% python3 -q
>>> import numpy as np
>>> import numpy.linalg as la
>>> np.set_printoptions(precision=3, suppress=True, linewidth=200, legacy="1.25")
>>> def rnd(a):
...     return np.round(a, 3) + 0
... 
>>> m1 = np.loadtxt("x.csv", delimiter=",")
>>> rnd(m1)
array([[-0.137, -0.552,  0.33 ,  0.167,  0.282,  0.099, -0.207,  0.515,  0.264, -0.27 ],
       [ 0.478, -0.003,  0.434,  0.179, -0.587,  0.082, -0.058, -0.182,  0.394, -0.093],
       [ 0.   , -0.05 , -0.418, -0.145,  0.07 ,  0.64 ,  0.342, -0.122,  0.429, -0.266],
       [ 0.239,  0.098,  0.32 , -0.49 ,  0.129,  0.537, -0.213,  0.179, -0.188,  0.416],
       [-0.41 , -0.366, -0.188, -0.209, -0.561,  0.18 , -0.432, -0.148, -0.232, -0.1  ],
       [-0.171, -0.467,  0.164,  0.037,  0.228, -0.049,  0.106, -0.579,  0.228,  0.522],
       [ 0.171,  0.119, -0.157, -0.433,  0.272, -0.316, -0.565, -0.215,  0.403, -0.206],
       [-0.034,  0.085,  0.388,  0.09 ,  0.296,  0.213, -0.04 , -0.498, -0.394, -0.544],
       [ 0.034,  0.212, -0.258,  0.66 ,  0.142,  0.319, -0.522, -0.061,  0.037,  0.226],
       [-0.683,  0.515,  0.35 , -0.043, -0.082,  0.056, -0.006,  0.033,  0.361,  0.051]])
>>> r0 = np.array([0, 5, 5, 1, 2, -4, -1, 4, -4, -2])
>>> Y = m1 + np.outer(r0, np.eye(10)[5])
>>> la.matrix_rank(Y - m1)
1
>>> rnd(Y)
array([[-0.137, -0.552,  0.33 ,  0.167,  0.282,  0.099, -0.207,  0.515,  0.264, -0.27 ],
       [ 0.478, -0.003,  0.434,  0.179, -0.587,  5.082, -0.058, -0.182,  0.394, -0.093],
       [ 0.   , -0.05 , -0.418, -0.145,  0.07 ,  5.64 ,  0.342, -0.122,  0.429, -0.266],
       [ 0.239,  0.098,  0.32 , -0.49 ,  0.129,  1.537, -0.213,  0.179, -0.188,  0.416],
       [-0.41 , -0.366, -0.188, -0.209, -0.561,  2.18 , -0.432, -0.148, -0.232, -0.1  ],
       [-0.171, -0.467,  0.164,  0.037,  0.228, -4.049,  0.106, -0.579,  0.228,  0.522],
       [ 0.171,  0.119, -0.157, -0.433,  0.272, -1.316, -0.565, -0.215,  0.403, -0.206],
       [-0.034,  0.085,  0.388,  0.09 ,  0.296,  4.213, -0.04 , -0.498, -0.394, -0.544],
       [ 0.034,  0.212, -0.258,  0.66 ,  0.142, -3.681, -0.522, -0.061,  0.037,  0.226],
       [-0.683,  0.515,  0.35 , -0.043, -0.082, -1.944, -0.006,  0.033,  0.361,  0.051]])
>>> la.matrix_rank(la.inv(Y) - la.inv(m1), tol=1e-8)
1
